>>> import numpy as np
>>> from numpy import linalg as LA
>>> np.set_printoptions(precision=3, suppress=True, linewidth=200, sign=" ")
>>> tidy = lambda a: np.round(a, 3) + 0
>>> m1, _ = LA.qr(np.array([[-1.5, -1.6, 1.0, 0.1, -0.1, 2.4, -0.4, -0.9, -0.6],
...     [-1.5, 1.1, 0.7, 0.1, 1.2, -0.9, 0.1, -0.8, -1.1],
...     [1.8, 1.9, 0.2, 1.8, 0.2, -0.4, 0.7, 0.9, -1.8],
...     [0.1, -0.8, -0.5, -1.3, 0.7, -1.3, -0.6, -0.6, -1.1],
...     [-0.8, -0.7, -0.4, 0.8, 0.9, -1.1, -2.5, 0.5, 0.1],
...     [-0.6, 2.1, 1.0, -0.8, -2.7, 0.1, -0.9, -0.1, 1.8],
...     [1.0, 1.2, 1.1, -0.7, 0.4, -1.2, -0.4, -0.2, -0.2],
...     [1.1, 0.0, 0.1, -1.4, 1.7, 0.9, -0.7, -1.6, 0.2],
...     [-0.3, 0.8, -0.3, 0.8, 0.1, -0.2, 0.9, 1.7, 1.1]]))
>>> tidy(m1)
array([[-0.451,  0.277, -0.655,  0.31 ,  0.048,  0.202,  0.035, -0.123,  0.368],
       [-0.451, -0.464, -0.023, -0.034, -0.651,  0.   , -0.215,  0.332,  0.   ],
       [ 0.541, -0.327, -0.029,  0.57 , -0.085,  0.034,  0.113,  0.242,  0.44 ],
       [ 0.03 ,  0.23 ,  0.141, -0.46 , -0.12 , -0.373, -0.077,  0.039,  0.744],
       [-0.241,  0.106,  0.218,  0.232, -0.249, -0.374,  0.78 , -0.125, -0.062],
       [-0.18 , -0.641, -0.145, -0.346,  0.491,  0.062,  0.378,  0.02 ,  0.167],
       [ 0.301, -0.221, -0.565, -0.104, -0.202, -0.533, -0.088, -0.403, -0.189],
       [ 0.331,  0.119, -0.202, -0.408, -0.438,  0.569,  0.389, -0.046, -0.007],
       [-0.09 , -0.252,  0.349,  0.12 , -0.131,  0.258, -0.155, -0.796,  0.224]])
>>> # keeps lengths
>>> r0 = np.array([5, -5, 1, -4, 7, -8, 1, -5, -3])
>>> Y = m1 + np.outer(r0, np.eye(9)[7])
>>> LA.matrix_rank(Y - m1)
np.int64(1)
>>> tidy(Y)
array([[-0.451,  0.277, -0.655,  0.31 ,  0.048,  0.202,  0.035,  4.877,  0.368],
       [-0.451, -0.464, -0.023, -0.034, -0.651,  0.   , -0.215, -4.668,  0.   ],
       [ 0.541, -0.327, -0.029,  0.57 , -0.085,  0.034,  0.113,  1.242,  0.44 ],
       [ 0.03 ,  0.23 ,  0.141, -0.46 , -0.12 , -0.373, -0.077, -3.961,  0.744],
       [-0.241,  0.106,  0.218,  0.232, -0.249, -0.374,  0.78 ,  6.875, -0.062],
       [-0.18 , -0.641, -0.145, -0.346,  0.491,  0.062,  0.378, -7.98 ,  0.167],
       [ 0.301, -0.221, -0.565, -0.104, -0.202, -0.533, -0.088,  0.597, -0.189],
       [ 0.331,  0.119, -0.202, -0.408, -0.438,  0.569,  0.389, -5.046, -0.007],
       [-0.09 , -0.252,  0.349,  0.12 , -0.131,  0.258, -0.155, -3.796,  0.224]])
>>> tidy(LA.det(Y) / LA.det(m1)), tidy(1 + LA.solve(m1, r0)[7])
(np.float64(-0.003), np.float64(-0.003))
>>> rng = np.random.default_rng(8639)
>>> idx = rng.permutation(9)
>>> Y = m1[:, idx] * rng.choice([-1, 1], 9)
>>> tidy(Y)
array([[ 0.035,  0.368,  0.655, -0.202, -0.451,  0.123,  0.277, -0.31 ,  0.048],
       [-0.215,  0.   ,  0.023,  0.   , -0.451, -0.332, -0.464,  0.034, -0.651],
       [ 0.113,  0.44 ,  0.029, -0.034,  0.541, -0.242, -0.327, -0.57 , -0.085],
       [-0.077,  0.744, -0.141,  0.373,  0.03 , -0.039,  0.23 ,  0.46 , -0.12 ],
       [ 0.78 , -0.062, -0.218,  0.374, -0.241,  0.125,  0.106, -0.232, -0.249],
       [ 0.378,  0.167,  0.145, -0.062, -0.18 , -0.02 , -0.641,  0.346,  0.491],
       [-0.088, -0.189,  0.565,  0.533,  0.301,  0.403, -0.221,  0.104, -0.202],
       [ 0.389, -0.007,  0.202, -0.569,  0.331,  0.046,  0.119,  0.408, -0.438],
       [-0.155,  0.224, -0.349, -0.258, -0.09 ,  0.796, -0.252, -0.12 , -0.131]])
>>> U, _, Vt = LA.svd(m1.T @ Y)
>>> idx
array([ 6,  8,  2,  5,  0,  7,  1,  3,  4])
>>> tidy(LA.lstsq(m1, Y)[0])
array([[ 0.,  0.,  0.,  0.,  1.,  0.,  0.,  0.,  0.],
       [ 0.,  0.,  0.,  0.,  0.,  0.,  1.,  0.,  0.],
       [ 0.,  0., -1.,  0.,  0.,  0.,  0.,  0.,  0.],
       [ 0.,  0.,  0.,  0.,  0.,  0.,  0., -1.,  0.],
       [ 0.,  0.,  0.,  0.,  0.,  0.,  0.,  0.,  1.],
       [ 0.,  0.,  0., -1.,  0.,  0.,  0.,  0.,  0.],
       [ 1.,  0.,  0.,  0.,  0.,  0.,  0.,  0.,  0.],
       [ 0.,  0.,  0.,  0.,  0., -1.,  0.,  0.,  0.],
       [ 0.,  1.,  0.,  0.,  0.,  0.,  0.,  0.,  0.]])
>>> tidy(U @ Vt)
array([[ 0.,  0.,  0.,  0.,  1.,  0.,  0.,  0.,  0.],
       [ 0.,  0.,  0.,  0.,  0.,  0.,  1.,  0.,  0.],
       [ 0.,  0., -1.,  0.,  0.,  0.,  0.,  0.,  0.],
       [ 0.,  0.,  0.,  0.,  0.,  0.,  0., -1.,  0.],
       [ 0.,  0.,  0.,  0.,  0.,  0.,  0.,  0.,  1.],
       [ 0.,  0.,  0., -1.,  0.,  0.,  0.,  0.,  0.],
       [ 1.,  0.,  0.,  0.,  0.,  0.,  0.,  0.,  0.],
       [ 0.,  0.,  0.,  0.,  0., -1.,  0.,  0.,  0.],
       [ 0.,  1.,  0.,  0.,  0.,  0.,  0.,  0.,  0.]])
>>> idx = rng.permutation(9)
>>> print(idx)
[ 7  5  2  4  0  1  3  8  6]
>>> Y = m1[idx][:, idx]
>>> tidy(np.diag(Y))
array([-0.046,  0.062, -0.029, -0.249, -0.451, -0.464, -0.46 ,  0.224, -0.088])
>>> ang = np.radians(60)
>>> r_ = np.eye(9)
>>> r_[1, 1] = r_[2, 2] = np.cos(ang)
>>> r_[1, 2], r_[2, 1] = -np.sin(ang), np.sin(ang)
>>> tidy(r_)
array([[ 1.   ,  0.   ,  0.   ,  0.   ,  0.   ,  0.   ,  0.   ,  0.   ,  0.   ],
       [ 0.   ,  0.5  , -0.866,  0.   ,  0.   ,  0.   ,  0.   ,  0.   ,  0.   ],
       [ 0.   ,  0.866,  0.5  ,  0.   ,  0.   ,  0.   ,  0.   ,  0.   ,  0.   ],
       [ 0.   ,  0.   ,  0.   ,  1.   ,  0.   ,  0.   ,  0.   ,  0.   ,  0.   ],
       [ 0.   ,  0.   ,  0.   ,  0.   ,  1.   ,  0.   ,  0.   ,  0.   ,  0.   ],
       [ 0.   ,  0.   ,  0.   ,  0.   ,  0.   ,  1.   ,  0.   ,  0.   ,  0.   ],
       [ 0.   ,  0.   ,  0.   ,  0.   ,  0.   ,  0.   ,  1.   ,  0.   ,  0.   ],
       [ 0.   ,  0.   ,  0.   ,  0.   ,  0.   ,  0.   ,  0.   ,  1.   ,  0.   ],
       [ 0.   ,  0.   ,  0.   ,  0.   ,  0.   ,  0.   ,  0.   ,  0.   ,  1.   ]])
>>> Y = m1 @ r_.T
>>> np.allclose(LA.norm(m1, axis=1), LA.norm(Y, axis=1))
True
>>> tidy(LA.det(r_)), np.trace(r_)
(np.float64(1.0), np.float64(8.0))
>>> mat = np.loadtxt("data.csv", delimiter=",")
>>> print(mat)
[[ 0.  0.  1.  0.  0.  0.  0.  1.]
 [ 0.  0.  0.  0.  0.  0.  0.  1.]
 [ 1.  0.  0.  1.  0.  0.  0.  1.]
 [ 0.  0.  1.  0.  0.  1.  0.  0.]
 [ 0.  0.  0.  0.  0.  0.  0.  1.]
 [ 0.  0.  0.  1.  0.  0.  0.  1.]
 [ 0.  0.  0.  0.  0.  0.  0.  1.]
 [ 1.  1.  1.  0.  1.  1.  1.  0.]]
>>> # equal to its transpose
>>> tidy(LA.det(mat))
np.float64(0.0)
>>> tidy(np.sort(np.abs(LA.eigvals(mat))))
array([ 0.   ,  0.   ,  0.505,  0.58 ,  1.   ,  1.447,  2.483,  2.855])
>>> np.trace(mat)
np.float64(0.0)
>>> np.argwhere(np.triu(mat))
array([[ 0,  2],
       [ 0,  7],
       [ 1,  7],
       [ 2,  3],
       [ 2,  7],
       [ 3,  5],
       [ 4,  7],
       [ 5,  7],
       [ 6,  7]])
>>> low = np.diag(mat.sum(axis=1)) - mat
>>> round(LA.det(low[1:, 1:]))
11
>>> tidy(LA.eigvalsh(low))
array([ 0.   ,  0.793,  1.   ,  1.   ,  1.486,  2.634,  4.   ,  7.087])
>>> LA.matrix_rank(low)
np.int64(7)
>>> np.allclose(m1, m1.T)
False
>>> tidy(np.abs(LA.eigvals(m1)).max())
np.float64(1.0)
>>> LA.determinant(m1)
Traceback (most recent call last):
  File "<python-input-45>", line 1, in <module>
    LA.determinant(m1)
    ^^^^^^^^^^^^^^
AttributeError: module 'numpy.linalg' has no attribute 'determinant'
>>> ev, vecs = LA.eigh(mat)
>>> vec = np.array([8, 4, 7, 3, 7, 3, 8, 7])
>>> print(tidy(LA.eigvalsh(mat[1:, 1:])))
[-2.449 -1.     0.     0.     0.     1.     2.449]
>>> (np.sign(vecs[:, -1].round(6)) == np.sign(vecs[0, -1].round(6))).astype(int)
array([ 1,  1,  1,  1,  1,  1,  1,  1])
>>> Y = np.array([[-6, -1], [-1, -6], [-4, 4]])
>>> cent = np.array([[5, 0, -2, -3, 4], [-4, -1, 1, -5, -1]])
>>> F = Y @ cent
>>> F
array([[-26,   1,  11,  23, -23],
       [ 19,   6,  -4,  33,   2],
       [-36,  -4,  12,  -8, -20]])
>>> T = np.stack([F, 2 * F, F[::-1]])
>>> print(np.einsum("bij,cij->bc", T, T))
[[  5282  10564   4186]
 [ 10564  21128   8372]
 [  4186   8372   5282]]
>>> print(T.shape)
(3, 3, 5)
>>> LA.matrix_rank(T)
array([ 2,  2,  2])
>>> tidy(LA.norm(T, axis=(1, 2)))
array([  72.677,  145.355,   72.677])
>>> T.sum(axis=0)
array([[-114,   -1,   45,   61,  -89],
       [  76,   24,  -16,  132,    8],
       [-134,  -11,   47,   -1,  -83]])
>>> LA.matrix_rank(T.reshape(3, -1))
np.int64(2)
>>> r0 = np.array([-2, 1])
>>> np.array([np.convolve(row, r0, "same") for row in F])
array([[ 52, -28, -21, -35,  69],
       [-38,   7,  14, -70,  29],
       [ 72, -28, -28,  28,  32]])
>>> np.correlate(F[1], F[0], "full")
array([-437,  299,  439, -766,  181,  249,  159, -856,  -52])
>>> Q, _ = LA.qr(np.array([[0.2, 1.9, -1.7, -0.8, -0.2, 0.7, -1.9, 0.4, -0.5, 1.7],
...     [-0.8, -2.4, -2.2, -2.2, 0.2, -0.1, 0.8, -0.3, -1.0, -0.8],
...     [-0.8, 1.0, 0.7, 1.6, 0.9, 0.1, -0.3, 0.5, 1.2, -1.1],
...     [-1.3, 0.5, 0.6, -0.1, 1.1, -1.0, -0.4, -0.4, 0.6, 1.4],
...     [0.2, 1.6, 0.5, 0.6, -0.4, -0.6, 1.3, 0.4, 0.7, -0.7],
...     [1.9, 0.5, -0.4, 0.8, 0.1, 0.6, -0.3, 0.5, -0.5, -0.2],
...     [-0.2, -1.7, 2.0, -0.9, -0.5, -0.1, -0.4, 0.5, -0.5, -1.6],
...     [0.6, 0.3, 0.8, -1.9, -1.1, -0.5, 0.8, -0.6, 0.6, 1.5],
...     [-0.7, -1.4, 0.7, -0.7, -2.3, -0.1, 1.5, 0.5, 2.0, 1.3],
...     [1.7, 0.6, -0.4, 0.0, 0.4, 0.1, -0.5, -0.7, 0.3, 0.3]]))
>>> data = Q[:, :5]
>>> tidy(data)
array([[-0.062,  0.444, -0.446, -0.416, -0.183],
       [ 0.248, -0.501, -0.621, -0.165,  0.176],
       [ 0.248,  0.332,  0.153,  0.311,  0.096],
       [ 0.402,  0.264,  0.105, -0.17 ,  0.437],
       [-0.062,  0.37 ,  0.142, -0.095, -0.224],
       [-0.588, -0.084, -0.026,  0.231, -0.015],
       [ 0.062, -0.395,  0.526, -0.208,  0.229],
       [-0.186,  0.008,  0.239, -0.748,  0.025],
       [ 0.217, -0.267,  0.157, -0.077, -0.76 ],
       [-0.526, -0.038, -0.034, -0.052,  0.232]])
>>> # orthonormal columns
>>> W1 = np.array([[-7, -6, -4, 2, 0],
...     [1, 1, -8, -9, -9],
...     [-2, 5, -3, 2, -7],
...     [-5, 7, 2, -5, 4],
...     [-6, 5, -5, 8, 6],
...     [0, 3, 2, 4, 3],
...     [0, -4, 9, -2, -7],
...     [0, -1, -6, 3, 2],
...     [5, 2, -1, 0, 0]])
>>> c = np.array([-2, 3, -1, -2, 3])
>>> act = np.maximum(m1 @ W1 + c, 0)
>>> print(LA.matrix_rank(act))
5
>>> tidy((act > 0).mean(axis=0))
array([ 0.444,  0.778,  0.889,  0.111,  0.667])
>>> cent = np.array([[1, 0, -4], [4, 3, 1], [-4, 2, 1], [4, 1, -3], [-4, 3, 5]])
>>> W1 @ cent
array([[ -7, -24,  12],
       [ 37, -49, -29],
       [ 66, -10, -31],
       [-21,  32,  64],
       [ 42,  31,  30],
       [  8,  26,   8],
       [-32, -17, -24],
       [ 24,  -6,  -6],
       [ 17,   4, -19]])
>>> vec = np.array([0, 0, 1, 0, 1])
>>> target = data @ vec
>>> tidy(LA.solve(data.T @ data, data.T @ target))
array([ 0.,  0.,  1.,  0.,  1.])
>>> print(tidy(LA.pinv(data) @ data))
[[ 1.  0.  0.  0.  0.]
 [ 0.  1.  0.  0.  0.]
 [ 0.  0.  1.  0.  0.]
 [ 0.  0.  0.  1.  0.]
 [ 0.  0.  0.  0.  1.]]
>>> target = target + 0.05 * rng.normal(size=10)
>>> print(tidy(target))
[-0.585 -0.359  0.175  0.513 -0.094 -0.106  0.767  0.314 -0.585  0.129]
>>> c, *_ = LA.lstsq(data, target)
>>> [round(float(LA.norm(LA.solve(data.T @ data + lam * np.eye(5), data.T @ target))), 2) for lam in (0, 1, 10, 100)]
[1.35, 0.68, 0.12, 0.01]
>>> tidy(LA.norm(target - data @ c))
np.float64(0.069)
>>> print(tidy(c))
[ 0.06  -0.061  0.936 -0.102  0.966]
